% python3 -q
>>> import numpy as np
>>> np.set_printoptions(suppress=True, linewidth=140)
>>> tidy = lambda a: np.round(a, 2) + 0
>>> A = np.loadtxt("mat.csv", delimiter=",")
>>> A
array([[ 0.1 , -0.5 , -1.1 ,  0.8 , -2.13,  1.5 , -0.2 , -0.3 , -0.6 , -0.4 ],
       [-0.5 , -0.7 ,  0.9 ,  0.3 ,  4.72,  2.2 , -0.8 , -0.5 ,  1.2 ,  1.3 ],
       [-1.2 ,  1.9 , -0.6 , -1.3 ,  7.76,  1.1 ,  0.  , -0.1 , -1.5 ,  2.  ],
       [ 0.3 , -0.3 , -0.4 ,  1.8 , -7.18, -2.  ,  0.2 ,  0.6 ,  1.  , -1.7 ],
       [ 0.1 ,  1.1 , -0.7 , -1.  , -2.8 , -0.8 ,  1.3 , -0.7 , -0.3 , -0.6 ],
       [ 1.  ,  1.3 ,  0.8 ,  0.2 , -4.17,  0.8 , -2.9 ,  0.2 ,  0.8 , -1.1 ],
       [ 0.1 , -1.2 , -0.2 , -1.  ,  3.2 , -0.1 , -0.6 ,  0.2 , -0.2 ,  0.7 ],
       [ 0.1 , -0.2 ,  0.  , -1.2 ,  3.08,  1.6 ,  1.5 ,  0.8 , -1.8 ,  0.7 ],
       [ 0.6 ,  1.2 , -1.3 , -0.4 ,  4.1 , -0.6 ,  0.8 ,  0.1 , -1.6 ,  0.9 ],
       [ 1.4 ,  2.8 ,  1.3 ,  0.7 ,  3.35,  0.9 ,  0.6 , -0.9 ,  1.6 ,  0.8 ],
       [ 0.2 , -1.3 , -0.1 , -0.7 ,  0.68, -2.5 ,  0.5 ,  0.  , -1.1 ,  0.1 ],
       [-0.9 ,  0.2 , -1.1 , -0.1 ,  7.6 ,  1.7 ,  1.2 ,  0.2 , -1.2 ,  1.8 ],
       [ 0.  ,  0.2 , -0.9 ,  0.2 , -2.23,  0.9 ,  1.3 ,  0.2 , -1.2 , -0.5 ],
       [-0.6 ,  1.3 ,  0.7 , -0.8 ,  0.76,  0.8 ,  1.  , -0.1 ,  1.2 ,  0.2 ],
       [-1.1 , -3.5 ,  0.  , -1.4 , -0.72,  1.  , -0.5 ,  0.3 ,  0.7 , -0.1 ],
       [-2.  ,  0.1 ,  1.4 ,  0.9 , -0.32,  0.7 , -0.3 ,  1.2 , -0.7 ,  0.  ],
       [-1.  , -0.2 ,  0.2 , -0.9 ,  2.77,  1.7 ,  1.  , -1.9 ,  1.2 ,  0.7 ],
       [-1.1 ,  0.3 ,  0.5 , -0.6 , -2.76,  0.  ,  0.2 , -0.1 ,  0.5 , -0.6 ],
       [ 1.2 , -1.7 ,  1.1 , -0.1 , -1.51, -1.6 , -0.5 , -0.1 ,  0.1 , -0.4 ],
       [ 0.9 , -0.4 ,  0.4 , -0.4 ,  1.16,  0.2 ,  0.1 ,  0.4 ,  1.3 ,  0.4 ],
       [-0.8 , -2.  ,  0.4 ,  0.3 ,  0.24,  0.2 , -0.7 ,  0.8 , -2.1 ,  0.  ],
       [ 0.8 , -0.6 , -0.3 ,  1.  , -3.24,  1.1 , -0.6 , -0.7 ,  2.  , -0.8 ],
       [-0.3 , -0.5 , -0.6 , -1.9 , -3.53,  0.6 ,  0.2 ,  0.2 ,  0.6 , -0.9 ],
       [ 0.  ,  0.  ,  0.5 ,  0.3 ,  0.63,  0.2 ,  0.3 ,  0.2 , -1.3 ,  0.2 ],
       [-2.  , -2.8 ,  0.1 ,  0.7 , -0.52, -1.1 ,  1.1 , -0.5 , -0.4 , -0.2 ],
       [-0.1 ,  0.  , -0.5 ,  0.  ,  5.03,  0.3 ,  0.7 , -0.2 ,  1.1 ,  1.3 ],
       [ 0.6 , -2.  ,  0.1 ,  1.1 , -1.73, -0.5 , -0.1 , -0.1 ,  1.  , -0.3 ],
       [-1.4 ,  1.6 , -0.8 ,  1.4 , -3.54, -0.3 , -0.6 ,  0.9 ,  0.1 , -0.8 ],
       [ 0.2 ,  0.3 , -0.1 ,  0.  ,  5.72, -0.3 , -2.3 ,  1.1 , -0.1 ,  1.6 ],
       [-1.  , -0.8 ,  0.4 , -0.7 , -6.3 , -0.2 ,  0.3 ,  0.8 , -0.6 , -1.7 ],
       [-1.5 , -0.2 ,  0.7 , -0.3 ,  0.76,  0.6 ,  2.1 , -0.3 ,  0.5 ,  0.4 ],
       [-1.7 , -1.2 , -0.9 , -0.4 , -3.58, -0.4 , -1.6 ,  0.8 ,  0.4 , -0.9 ],
       [-0.6 , -0.4 , -1.6 , -1.2 , -5.78,  1.  , -0.7 ,  0.9 ,  0.2 , -1.4 ],
       [-0.3 , -0.1 , -0.8 ,  0.6 , -5.61, -0.8 ,  0.8 ,  0.5 ,  0.1 , -1.3 ],
       [ 0.1 ,  0.4 ,  0.2 , -0.4 , -2.49,  1.2 , -0.5 ,  0.2 ,  1.3 , -0.6 ],
       [-1.6 , -0.6 , -0.1 , -1.3 ,  3.22,  0.2 ,  0.3 ,  0.2 ,  0.2 ,  0.9 ],
       [-0.6 ,  0.1 , -0.5 ,  1.6 , -5.21, -0.7 ,  0.8 ,  0.  , -0.2 , -1.3 ],
       [-0.1 , -0.5 ,  0.3 , -0.7 ,  3.4 ,  1.2 ,  0.6 , -0.9 ,  1.1 ,  0.8 ],
       [ 1.6 ,  0.3 ,  0.4 ,  1.1 ,  2.02, -1.3 , -0.9 ,  1.2 ,  1.8 ,  0.5 ],
       [ 0.6 , -1.8 , -1.5 , -0.1 ,  2.37,  0.  , -1.1 ,  0.6 ,  1.  ,  0.6 ],
       [-0.6 , -2.1 , -0.3 , -0.7 ,  2.52,  0.3 , -0.5 ,  0.9 , -0.4 ,  0.6 ],
       [ 1.7 , -1.9 ,  0.2 , -0.1 , -0.41, -0.4 , -0.8 ,  0.7 ,  1.8 , -0.1 ],
       [-1.7 , -1.  , -0.8 ,  1.1 ,  0.56,  0.3 ,  0.2 , -0.9 , -1.2 ,  0.2 ],
       [-0.1 , -0.2 ,  1.  , -0.1 ,  9.49,  0.4 ,  0.7 , -0.8 , -0.6 ,  2.4 ],
       [ 0.1 ,  0.6 ,  0.7 , -0.7 ,  1.44,  0.2 ,  1.5 ,  0.6 , -0.8 ,  0.3 ]])
>>> lab = A[:, 9] > np.median(A[:, 9])
>>> f = A[lab].mean(axis=0) - A[~lab].mean(axis=0)
>>> lab.astype(int)
array([0, 1, 1, 0, 0, 0, 1, 1, 1, 1, 0, 1, 0, 1, 0, 0, 1, 0, 0, 1, 0, 0, 0, 1, 0, 1, 0, 0, 1, 0, 1, 0, 0, 0, 0, 1, 0, 1, 1, 1, 1, 0, 1, 1,
       1])
>>> np.argsort(-np.abs(f).round(6), kind="stable")
array([4, 9, 5, 1, 6, 3, 7, 2, 0, 8])
>>> tidy(f)
array([ 0.1 ,  0.61,  0.18, -0.39,  6.26,  0.63,  0.43, -0.26, -0.08,  1.56])
>>> basis = A[[14, 26]].astype(float)
>>> for _ in range(4):
...     lab = np.linalg.norm(A[:, None] - basis, axis=-1).argmin(axis=1)
...     basis = np.array([A[lab == j].mean(axis=0) for j in range(2)])
... 
>>> lab
array([1, 0, 0, 1, 1, 1, 0, 0, 0, 0, 1, 0, 1, 0, 1, 1, 0, 1, 1, 0, 1, 1, 1, 1, 1, 0, 1, 1, 0, 1, 1, 1, 1, 1, 1, 0, 1, 0, 0, 0, 0, 1, 1, 0,
       0])
>>> np.bincount(lab)
array([19, 26])
>>> F = np.loadtxt("w.csv", delimiter=",")
>>> F
array([[1., 2., 0., 0., 0., 0.],
       [1., 0., 0., 0., 0., 0.],
       [0., 1., 0., 0., 0., 0.],
       [0., 0., 1., 2., 0., 0.],
       [0., 0., 1., 0., 0., 0.],
       [0., 0., 0., 1., 0., 0.],
       [0., 0., 0., 0., 1., 2.],
       [0., 0., 0., 0., 1., 0.],
       [0., 0., 0., 0., 0., 1.]])
>>> q, r_ = np.linalg.qr(F)
>>> q.shape, r_.shape
((9, 6), (6, 6))
>>> np.allclose(r_.T @ r_, F.T @ F)
True
>>> A2 = F[0, 0] * F[1:] - np.outer(F[1:, 0], F[0])
>>> A2
array([[ 0., -2.,  0.,  0.,  0.,  0.],
       [ 0.,  1.,  0.,  0.,  0.,  0.],
       [ 0.,  0.,  1.,  2.,  0.,  0.],
       [ 0.,  0.,  1.,  0.,  0.,  0.],
       [ 0.,  0.,  0.,  1.,  0.,  0.],
       [ 0.,  0.,  0.,  0.,  1.,  2.],
       [ 0.,  0.,  0.,  0.,  1.,  0.],
       [ 0.,  0.,  0.,  0.,  0.,  1.]])
>>> np.flatnonzero(~A2.round(6).any(axis=1))
array([], dtype=int64)
>>> np.linalg.matrix_rank(A2), np.linalg.matrix_rank(F)
(np.int64(5), np.int64(6))
>>> F[:, 0] / F[0, 0]
array([1., 1., 0., 0., 0., 0., 0., 0., 0.])
>>> dist = np.linalg.norm(A[:, None] - A[None], axis=-1)
>>> np.unravel_index(dist.round(6).argmax(), dist.shape)
(np.int64(3), np.int64(43))
>>> dist.mean(axis=1).argmax()
np.int64(43)
>>> tidy(dist[:5, :5])
array([[ 0.  ,  7.65, 10.8 ,  6.67,  3.77],
       [ 7.65,  0.  ,  5.58, 13.24,  9.15],
       [10.8 ,  5.58,  0.  , 16.43, 11.31],
       [ 6.67, 13.24, 16.43,  0.  ,  6.03],
       [ 3.77,  9.15, 11.31,  6.03,  0.  ]])
>>> (dist + 1e9 * np.eye(45)).round(6).argmin(axis=1)
array([12, 37, 11, 33, 17, 34, 40, 44,  7, 37, 23,  2,  0, 30, 24, 23, 37, 34, 26, 13, 23, 34, 17, 44, 42, 37, 18, 36, 25, 33, 13, 22, 29,
       36, 17,  6, 33, 16, 19,  6,  6, 26, 23, 11, 23])
>>> np.flatnonzero(dist[2] < dist.mean() / 2)
array([ 2, 11])
>>> np.linalg.matrix_rank(dist ** 2)
np.int64(12)
>>> x = np.array([0, 2, 3, 2, 2, 2])
>>> target = F @ x
>>> tidy(np.linalg.lstsq(F, target)[0])
array([0., 2., 3., 2., 2., 2.])
>>> tidy(np.linalg.solve(F.T @ F, F.T @ target))
array([0., 2., 3., 2., 2., 2.])
>>> rng = np.random.default_rng(45)
>>> target = target + 0.3 * rng.normal(size=9)
>>> tidy(target)
array([ 3.86, -0.19,  2.04,  7.25,  2.96,  2.08,  6.16,  2.21,  1.73])
>>> c, *_ = np.linalg.lstsq(F, target)
>>> c.round()
array([-0.,  2.,  3.,  2.,  2.,  2.])
>>> tidy(np.linalg.norm(target - F @ c))
np.float64(0.21)
>>> [round(float(np.linalg.norm(np.linalg.solve(F.T @ F + lam * np.eye(6), F.T @ target))), 2) for lam in (0, 1, 10, 100)]
[5.14, 4.09, 1.73, 0.26]
>>> tidy(F.T @ (target - F @ c))
array([0., 0., 0., 0., 0., 0.])
>>> x = np.array([-1, 3, -1, 0, 2, 3])
>>> target = F @ x
>>> c, lr = np.zeros(6), 1 / np.linalg.norm(F, 2) ** 2
>>> for i in range(6):
...     c -= lr * F.T @ (F @ c - target)
...     if i % 2 == 0: print(i, round(np.linalg.norm(F @ c - target), 2))
... 
0 2.04
2 1.42
4 0.98
>>> tidy(c)
array([-0.33,  2.67, -0.73, -0.13,  1.87,  3.07])
>>> m1 = np.loadtxt("block1.csv", delimiter=",")
>>> tidy(m1)
array([[ 0.96, -0.66,  0.34, -0.92, -0.88, -5.2 , -3.49,  3.03, -2.28],
       [ 0.29,  3.66,  4.39,  1.27, -0.91, -1.32, -1.52, -1.3 ,  0.84],
       [ 2.01, -3.81,  2.71, -0.01,  2.22, -1.09,  3.3 , -2.48,  1.15],
       [ 0.69, -2.23, -0.43,  0.01, -1.62, -1.33, -3.14,  0.83,  2.99],
       [-2.37,  1.42, -2.94,  0.14,  4.38, -1.89,  2.85,  1.47,  2.41],
       [-2.55,  1.06, -1.21, -0.34, -4.85, -2.26,  3.66, -1.36, -0.05],
       [ 0.09, -3.52, -2.44,  5.46,  1.02, -2.26,  0.28,  0.2 , -1.22],
       [ 1.34,  1.46, -1.86, -1.09,  3.04,  0.1 , -1.01, -6.29,  1.04],
       [ 5.26,  1.48, -2.44,  1.44, -0.89,  0.68,  0.21,  2.5 , -0.28]])
>>> x = np.array([1, -1, 1, 2, 0, 2, 2, 2, -1])
>>> target = m1 @ x
>>> c, lr = np.zeros(9), 1 / np.linalg.norm(m1, 2) ** 2
>>> for i in range(30):
...     c -= lr * m1.T @ (m1 @ c - target)
...     if i % 10 == 0: print(i, round(np.linalg.norm(m1 @ c - target), 2))
... 
0 16.04
10 0.36
20 0.02
>>> tidy(c)
array([ 1., -1.,  1.,  2.,  0.,  2.,  2.,  2., -1.])
>>> tidy(np.linalg.cond(m1))
np.float64(2.32)
